% python3 -q
>>> import numpy as np
>>> np.set_printoptions(precision=1, suppress=True, linewidth=160, sign=" ")
>>> E = np.loadtxt("data.csv", delimiter=",")
>>> E
array([[ 0.,  0.,  0.,  2.],
       [ 1.,  0.,  0.,  1.],
       [ 2.,  2.,  1.,  0.]])
>>> x = np.array([3, 1, 3, 1])
>>> a = np.maximum(E @ x, 0)
>>> np.tanh(E @ x)
array([ 1.,  1.,  1.])
>>> np.flatnonzero(a > 1e-9)
array([ 0,  1,  2])
>>> E.T @ a
array([ 26.,  22.,  11.,   8.])
>>> A2 = E / np.linalg.norm(E, axis=1, keepdims=True)
>>> G = A2 @ A2.T
>>> (G - 2 * np.eye(3)).round(6).argmax(axis=1)
array([ 1,  0,  1])
>>> print(np.argwhere(np.triu(np.abs(G) > 0.95, 1)))
[]
>>> G[0]
array([ 1. ,  0.7,  0. ])
>>> np.linalg.norm(A2, axis=1)
array([ 1.,  1.,  1.])
>>> np.round(np.degrees(np.arccos(np.clip(G[0, 1], -1, 1))), 1)
np.float64(45.0)
>>> np.round(np.linalg.norm(E[2] - E[0]), 1)
np.float64(3.6)
>>> np.linalg.norm(E, axis=1)
array([ 2. ,  1.4,  3. ])
>>> np.linalg.norm(E, axis=1).argmax()
np.int64(2)
>>> np.linalg.norm(E, axis=0)
array([ 2.2,  2. ,  1. ,  2.2])
>>> print(round(float(np.linalg.norm(E[2], 1)), 1), round(np.linalg.norm(E[2], np.inf), 1))
5.0 2.0
>>> w1 = np.array([[1, 1, 1, 1], [1, 1, 2, 0], [1, 2, 2, 1], [2, 0, 0, 1]])
>>> b = np.array([1, 1, 1, 1])
>>> act = np.maximum(E @ w1 + b, 0)
>>> np.linalg.matrix_rank(act)
np.int64(3)
>>> act
array([[ 5.,  1.,  1.,  3.],
       [ 4.,  2.,  2.,  3.],
       [ 6.,  7.,  9.,  4.]])
>>> (act > 0).astype(int)
array([[ 1,  1,  1,  1],
       [ 1,  1,  1,  1],
       [ 1,  1,  1,  1]])
>>> W2 = np.array([[3, -4], [2, 2], [3, -4], [2, 0]])
>>> act @ W2
array([[ 26., -22.],
       [ 28., -20.],
       [ 67., -46.]])
>>> w1 @ W2
array([[ 10,  -6],
       [ 11, -10],
       [ 15,  -8],
       [  8,  -8]])
>>> def softmax(z):
...     e = np.exp(z - z.max(axis=-1, keepdims=True))
...     return e / e.sum(axis=-1, keepdims=True)
... 
>>> print(np.round(softmax(10 * E[0]), 1) + 0)
[ 0.  0.  0.  1.]
>>> softmax(E).sum(axis=1)
array([ 1.,  1.,  1.])
>>> print(softmax(E[0]))
[ 0.1  0.1  0.1  0.7]
>>> scores = E @ E.T / np.sqrt(4)
>>> softmax(scores).round(6).argmax(axis=1)
array([ 0,  0,  2])
>>> print(softmax(scores)[0] @ E)
[ 0.4  0.2  0.1  1.6]
>>> W0 = np.load("a.npy")
>>> W0
array([[  3.,   0.,   0.,   2.],
       [-28.,  17., -12.,  16.],
       [-52.,  24., -19.,  28.],
       [ -4.,   0.,   0.,   9.]])
>>> G = E.T @ E
>>> print(np.round(np.linalg.eigvalsh(G)[::-1], 1) + 0)
[ 9.6  5.   0.4  0. ]
>>> print(G)
[[ 5.  4.  2.  1.]
 [ 4.  4.  2.  0.]
 [ 2.  2.  1.  0.]
 [ 1.  0.  0.  5.]]
>>> np.diag(G)
array([ 5.,  4.,  1.,  5.])
>>> print(np.allclose(G, G.T))
True
>>> feats = np.load("run5.npy")
>>> feats
array([[ 0,  3,  1, -2],
       [-3,  0,  1,  1],
       [-1, -1,  0,  4],
       [ 2, -1, -4,  0]])
>>> f = np.array([1, 2, 0, 2])
>>> A2 = feats + np.outer(f, np.eye(4)[2])
>>> np.linalg.matrix_rank(A2 - feats)
np.int64(1)
>>> np.linalg.matrix_rank(np.linalg.inv(A2) - np.linalg.inv(feats), tol=1e-8)
np.int64(1)
>>> round(np.linalg.det(A2) / np.linalg.det(feats), 1), np.round(1 + np.linalg.solve(feats, f)[2], 1)
(np.float64(-0.2), np.float64(-0.2))
>>> rng = np.random.default_rng(5101)
>>> z = rng.permutation(4)
>>> A2 = feats[:, z] * rng.choice([-1, 1], 4)
>>> print(A2)
[[-1 -2  0  3]
 [-1  1  3  0]
 [ 0  4  1 -1]
 [ 4  0 -2 -1]]
>>> left, _, vt = np.linalg.svd(feats.T @ A2)
>>> z
array([ 2,  3,  0,  1])
>>> np.round(np.linalg.lstsq(feats, A2)[0], 1) + 0
array([[ 0.,  0., -1.,  0.],
       [ 0.,  0.,  0.,  1.],
       [-1.,  0.,  0.,  0.],
       [ 0.,  1.,  0.,  0.]])
>>> Q, Rm = np.linalg.qr(feats)
>>> Q.shape, Rm.shape
((4, 4), (4, 4))
>>> np.round(Q @ Rm, 1) + 0
array([[ 0.,  3.,  1., -2.],
       [-3.,  0.,  1.,  1.],
       [-1., -1.,  0.,  4.],
       [ 2., -1., -4.,  0.]])
>>> Q.round(1) + 0
array([[ 0. , -0.9, -0.3, -0.3],
       [ 0.8,  0.1, -0.5,  0.3],
       [ 0.3,  0.3, -0.1, -0.9],
       [-0.5,  0.3, -0.8,  0. ]])
>>> left, sigma, vt = np.linalg.svd(feats, full_matrices=False)
>>> sigma / sigma[0]
array([ 1. ,  1. ,  0.3,  0.3])
>>> np.round(left.T @ feats @ vt.T, 1) + 0
array([[ 5.4,  0. ,  0. ,  0. ],
       [ 0. ,  5.4,  0. ,  0. ],
       [ 0. ,  0. ,  1.7,  0. ],
       [ 0. ,  0. ,  0. ,  1.7]])
>>> (sigma > 1e-8).sum()
np.int64(4)
>>> sigma
array([ 5.4,  5.4,  1.7,  1.7])
>>> print(left.shape, sigma.shape, vt.shape)
(4, 4) (4,) (4, 4)
>>> round(np.sqrt((sigma ** 2).sum()), 1), round(np.linalg.norm(feats), 1)
(np.float64(8.0), np.float64(8.0))
>>> np.cumsum(sigma ** 2) / np.sum(sigma ** 2)
array([ 0.5,  0.9,  1. ,  1. ])
>>> A2 = np.array([[8, 4, 0]])
>>> mat = A2.T @ A2
>>> mat
array([[ 64,  32,   0],
       [ 32,  16,   0],
       [  0,   0,   0]])
>>> left, sigma, vt = np.linalg.svd(mat)
>>> vecs = vt[:(sigma > 1e-8).sum()]
>>> x = mat[1] + -3 * mat[2] + rng.integers(2) * np.eye(3)[0]
>>> x
array([ 32.,  16.,   0.])
>>> np.diag(vecs.T @ vecs)
array([ 0.8,  0.2,  0. ])
>>> round(np.linalg.norm(x - vecs.T @ vecs @ x), 1)
np.float64(0.0)
>>> vals, vecs = np.linalg.eigvalsh(mat)
Traceback (most recent call last):
  File "<python-input-79>", line 1, in <module>
    vals, vecs = np.linalg.eigvalsh(mat)
    ^^^^^^^^^^
ValueError: too many values to unpack (expected 2)
>>> vals, vecs = np.linalg.eigh(mat)
>>> np.round(vecs.T @ vecs, 1) + 0
array([[ 1.,  0.,  0.],
       [ 0.,  1.,  0.],
       [ 0.,  0.,  1.]])
>>> np.round(np.linalg.svd(mat, compute_uv=False), 1) + 0
array([ 80.,   0.,   0.])
>>> np.unique(vals.round(6) + 0, return_counts=True)[1]
array([ 2,  1])
